>>> import numpy as np
>>> np.set_printoptions(precision=3, suppress=True, linewidth=100, sign=" ")
>>> arr = np.loadtxt("x.csv", delimiter=",")
>>> arr
array([[-0.209, -0.611,  0.726,  0.237, -0.026],
       [ 0.626,  0.163,  0.465, -0.493, -0.35 ],
       [ 0.375, -0.535, -0.206, -0.349,  0.64 ],
       [-0.417, -0.401, -0.287, -0.578, -0.498],
       [-0.5  ,  0.391,  0.364, -0.495,  0.468]])
>>> rng = np.random.default_rng(456757)
>>> idx = rng.permutation(5)
>>> M2 = arr[:, idx] * rng.choice([-1, 1], 5)
>>> M2
array([[ 0.026, -0.726, -0.209,  0.611, -0.237],
       [ 0.35 , -0.465,  0.626, -0.163,  0.493],
       [-0.64 ,  0.206,  0.375,  0.535,  0.349],
       [ 0.498,  0.287, -0.417,  0.401,  0.578],
       [-0.468, -0.364, -0.5  , -0.391,  0.495]])
>>> U, _, Vh = np.linalg.svd(arr.T @ M2)
>>> idx
array([ 4,  2,  0,  1,  3])
>>> np.round(U @ Vh, 3) + 0
array([[ 0.,  0.,  1.,  0.,  0.],
       [ 0.,  0.,  0., -1.,  0.],
       [ 0., -1.,  0.,  0.,  0.],
       [ 0.,  0.,  0.,  0., -1.],
       [-1.,  0.,  0.,  0.,  0.]])
>>> print(np.round(np.linalg.lstsq(arr, M2)[0], 3) + 0)
[[ 0.  0.  1.  0.  0.]
 [ 0.  0.  0. -1.  0.]
 [ 0. -1.  0.  0.  0.]
 [ 0.  0.  0.  0. -1.]
 [-1.  0.  0.  0.  0.]]
>>> U, sig, Vh = np.linalg.svd(M2, full_matrices=False)
>>> sig / sig[0]
array([ 1.,  1.,  1.,  1.,  1.])
>>> U.shape, sig.shape, Vh.shape
((5, 5), (5,), (5, 5))
>>> np.round(U.T @ M2 @ Vh.T, 3) + 0
array([[ 1.,  0.,  0.,  0.,  0.],
       [ 0.,  1.,  0.,  0.,  0.],
       [ 0.,  0.,  1.,  0.,  0.],
       [ 0.,  0.,  0.,  1.,  0.],
       [ 0.,  0.,  0.,  0.,  1.]])
>>> print(round(np.sqrt((sig ** 2).sum()), 3), np.round(np.linalg.norm(M2), 3))
2.236 2.236
>>> cov = arr.T @ arr
>>> np.trace(cov), round((arr ** 2).sum(), 3)
(np.float64(5.0), np.float64(5.0))
>>> np.linalg.svd(arr, compute_uv=False) ** 2
array([ 1.,  1.,  1.,  1.,  1.])
>>> np.diag(cov)
array([ 1.,  1.,  1.,  1.,  1.])
>>> np.allclose(cov, cov.T)
True
>>> np.linalg.eigvalsh(cov)[::-1]
array([ 1.,  1.,  1.,  1.,  1.])
>>> mat = np.load("dump.npy")
>>> mat
array([[ -6.308,  19.897,  23.911,   3.479],
       [-12.906,  -7.499,  11.681,  -8.709],
       [-12.881,  -7.48 ,  11.712,  -8.713],
       [  8.426, -16.614, -24.172,  -1.406],
       [ 14.411,  -9.269, -26.68 ,   3.883],
       [  5.982,   7.342,  -2.498,   5.301],
       [  3.885, -10.899, -13.725,  -1.693],
       [ 11.404,   9.389,  -8.219,   8.611],
       [ -1.826,  14.205,  13.399,   3.794],
       [  8.098, -19.177, -25.786,  -2.396],
       [-10.51 , -16.486,   1.501, -10.491],
       [ -0.885, -22.741, -16.297,  -7.911],
       [ -2.401,  -5.891,  -1.292,  -3.065],
       [ -1.203,  19.393,  16.589,   5.815],
       [  6.017,   7.295,  -2.506,   5.318],
       [-10.527,  13.312,  24.483,  -0.682],
       [ -5.663,  10.218,  15.593,   0.611],
       [-14.393,  -5.613,  15.206,  -8.837],
       [-16.466, -23.789,   3.984, -15.825]])
>>> cent = mat[[10, 3]].astype(float)
>>> for _ in range(6):
...     idx = np.linalg.norm(mat[:, None] - cent, axis=-1).argmin(axis=1)
...     cent = np.array([mat[idx == j].mean(axis=0) for j in range(2)])
... 
>>> idx
array([ 0,  0,  0,  1,  1,  1,  1,  1,  0,  1,  0,  1,  0,  0,  1,  0,  0,  0,  0])
>>> cent
array([[ -8.644,   0.933,  12.433,  -3.875],
       [  7.167,  -6.834, -14.985,   1.213]])
>>> cent[1] - cent[0]
array([ 15.811,  -7.768, -27.419,   5.088])
>>> idx = mat[:, 1] > np.median(mat[:, 1])
>>> f = mat[idx].mean(axis=0) - mat[~idx].mean(axis=0)
>>> idx.astype(int)
array([ 1,  0,  0,  0,  0,  1,  0,  1,  1,  0,  0,  0,  0,  1,  1,  1,  1,  1,  0])
>>> np.argsort(-np.abs(f).round(6), kind="stable")
array([ 1,  2,  3,  0])
>>> K = np.loadtxt("layer1.csv", delimiter=",")
>>> print(K)
[[ 0.099  0.033  0.297]
 [ 0.033  0.011  0.099]
 [ 0.297  0.099  0.89 ]]
>>> U, sig, Vh = np.linalg.svd(K)
>>> print(np.argmax(sig[:-1] / (sig[1:] + 1e-6)) + 1)
1
>>> sig.round(3) + 0
array([ 1.,  0.,  0.])
>>> M2 = U[:, :1] @ np.diag(sig[:1]) @ Vh[:1]
>>> round(np.linalg.norm(K - M2, 2), 3), round(sig[1], 3)
(np.float64(0.0), np.float64(0.0))
>>> np.linalg.matrix_rank(M2)
np.int64(1)
>>> np.linalg.matrix_rank(K, rtol=0.05)
np.int64(1)
>>> round(np.abs(K - M2).max(), 3)
np.float64(0.0)
>>> round(np.linalg.norm(K - M2) / np.linalg.norm(K), 3)
np.float64(0.0)
>>> x = np.array([0, -2, 2])
>>> print(np.trace(K))
1.0
>>> np.eye(3) - K
array([[ 0.901, -0.033, -0.297],
       [-0.033,  0.989, -0.099],
       [-0.297, -0.099,  0.11 ]])
>>> print(np.linalg.eigvalsh(2 * K - np.eye(3)))
[-1. -1.  1.]
>>> x = np.array([-2, -2, -2])
>>> print(K * x)
[[-0.198 -0.066 -0.593]
 [-0.066 -0.022 -0.198]
 [-0.593 -0.198 -1.78 ]]
>>> (K * x).sum(axis=1)
array([-0.857, -0.286, -2.571])
>>> print(K @ np.eye(3)[2])
[ 0.297  0.099  0.89 ]
>>> np.linalg.norm(K @ x) <= np.linalg.norm(K, 2) * np.linalg.norm(x) + 1e-9
np.True_
>>> (K @ x).argmax()
np.int64(1)
>>> K @ np.linalg.pinv(K) @ K
array([[ 0.099,  0.033,  0.297],
       [ 0.033,  0.011,  0.099],
       [ 0.297,  0.099,  0.89 ]])
>>> np.allclose(K[:-1].T @ np.linalg.lstsq(K[:-1].T, K[-1])[0], K[-1])
True
>>> t3 = np.stack([K, 4 * K, K[::-1]])
>>> np.linalg.matrix_rank(t3)
array([ 1,  1,  1])
>>> print(np.round(np.linalg.det(t3), 3) + 0)
[ 0.  0.  0.]
>>> np.linalg.norm(t3, axis=(1, 2))
array([ 1.,  4.,  1.])
>>> E = np.array([[1, 1, 1, 1], [0, 1, 0, 1], [1, 1, 1, 1], [0, 1, 0, 1]])
>>> print(np.argsort(-np.linalg.norm(E, axis=0).round(6), kind="stable")[:3])
[ 1  3  0]
>>> np.round(np.linalg.norm(E, 2) / np.linalg.norm(E), 3)
np.float64(0.934)
>>> [round(float(x), 3) for x in np.linalg.svd(E, compute_uv=False)[:3]]
[3.236, 1.236, 0.0]
>>> np.linalg.matrix_rank(E, rtol=0.1)
np.int64(2)
>>> th = np.radians(120)
>>> R = np.eye(4)
>>> R[0, 0] = R[1, 1] = np.cos(th)
>>> R[0, 1], R[1, 0] = -np.sin(th), np.sin(th)
>>> R
array([[-0.5  , -0.866,  0.   ,  0.   ],
       [ 0.866, -0.5  ,  0.   ,  0.   ],
       [ 0.   ,  0.   ,  1.   ,  0.   ],
       [ 0.   ,  0.   ,  0.   ,  1.   ]])
>>> M2 = E @ R.T
>>> np.allclose(E @ E.T, M2 @ M2.T)
True
>>> np.allclose(np.linalg.norm(E, axis=1), np.linalg.norm(M2, axis=1))
True
>>> M2
array([[-1.366,  0.366,  1.   ,  1.   ],
       [-0.866, -0.5  ,  0.   ,  1.   ],
       [-1.366,  0.366,  1.   ,  1.   ],
       [-0.866, -0.5  ,  0.   ,  1.   ]])
>>> print(np.abs(M2 - E).max(axis=0))
[ 2.366  1.5    0.     0.   ]
>>> np.round(M2 @ np.linalg.pinv(M2) @ M2, 3) + 0
array([[-1.366,  0.366,  1.   ,  1.   ],
       [-0.866, -0.5  ,  0.   ,  1.   ],
       [-1.366,  0.366,  1.   ,  1.   ],
       [-0.866, -0.5  ,  0.   ,  1.   ]])
>>> print(np.abs(np.diag(np.linalg.qr(M2)[1])) > 1e-9)
[ True  True False False]
>>> np.linalg.lstsq(M2[:-1].T, M2[-1])[2]
np.int32(2)
>>> np.allclose(M2[:-1].T @ np.linalg.lstsq(M2[:-1].T, M2[-1])[0], M2[-1])
True
>>> np.unique(M2.round(6), axis=0).shape
(2, 4)
>>> np.round(np.trace(np.linalg.pinv(M2) @ M2), 3)
np.float64(2.0)
>>> np.argsort(-np.linalg.norm(K, axis=0).round(6), kind="stable")[:3]
array([ 2,  0,  1])
>>> [round(float(x), 3) for x in np.linalg.svd(K, compute_uv=False)[:3]]
[1.0, 0.0, 0.0]
>>> np.linalg.cond(K) > 100
np.True_
>>> np.linalg.matrix_rank(K, rtol=0.1)
np.int64(1)
>>> round(np.linalg.norm(K, 2) / np.linalg.norm(K), 3)
np.float64(1.0)
>>> X = np.load("m.npy")
>>> X
array([[  0.1,   0.6,   0.4,  -1. ],
       [ -0.8,  -1. ,  -0.3,  -2.4],
       [  1.3,   0.9,   0.2,   0.2],
       [ -0.8,  -1.9,   0.1,  -1.2],
       [  0.1,  -1. ,  -1. ,  -0.5],
       [  0.5,   1. ,  -0.6,  -1.1],
       [  0.1,  -0.4,   0.7,  -0.2],
       [  0.4,   1. ,   1.2,  -1. ],
       [  2.3,  -0.5,   0.2,  -0.4],
       [ 36. ,  -8. ,  -4. , -26. ],
       [ -0.2,   0.2,  -0.3,  -0.5],
       [  0.3,   0.2,   1.8,   2. ],
       [ -0.4,   2.1,   0. ,   0.6],
       [  0.6,  -2.1,   1.2,   0.5],
       [ -0.2,   0.2,  -0.1,  -0.3],
       [ -0.3,  -0.1,   1. ,   0.3],
       [ -1.1,  -0.7,   0.2,   0. ],
       [  0.1,  -0.4,   0.1,   0.4],
       [  1.9,  -0.8,   0.8,   0.6],
       [ -0.6,  -1.8,   1.1,   0.2],
       [  0.9,   0. ,  -0.7,   0.2]])
>>> x = np.array([-2, 0, -3, 1])
>>> y = X @ x
>>> np.round(np.linalg.lstsq(X, y)[0], 3) + 0
array([-2.,  0., -3.,  1.])
>>> y
array([ -2.4,   0.1,  -3. ,   0.1,   2.3,  -0.3,  -2.5,  -5.4,  -5.6, -86. ,   0.8,  -4. ,   1.4,
        -4.3,   0.4,  -2.1,   1.6,  -0.1,  -5.6,  -1.9,   0.5])
>>> y = y + 0.05 * rng.normal(size=21)
>>> y
array([ -2.361,   0.084,  -3.054,   0.01 ,   2.33 ,  -0.348,  -2.55 ,  -5.407,  -5.599, -85.898,
         0.878,  -4.073,   1.385,  -4.289,   0.423,  -1.997,   1.586,  -0.146,  -5.53 ,  -1.845,
         0.527])
>>> b, *_ = np.linalg.lstsq(X, y)
>>> b
array([-1.996, -0.005, -3.003,  1.003])
>>> b.round()
array([-2., -0., -3.,  1.])
>>> round(np.linalg.norm(y - X @ b), 3)
np.float64(0.228)
>>> proj = X @ np.linalg.solve(X.T @ X, X.T)
>>> print(np.allclose(proj @ proj, proj))
True
>>> print(np.round(np.linalg.eigvalsh(proj), 3) + 0)
[ 0.  0.  0.  0.  0.  0.  0.  0.  0.  0.  0.  0.  0.  0.  0.  0.  0.  1.  1.  1.  1.]
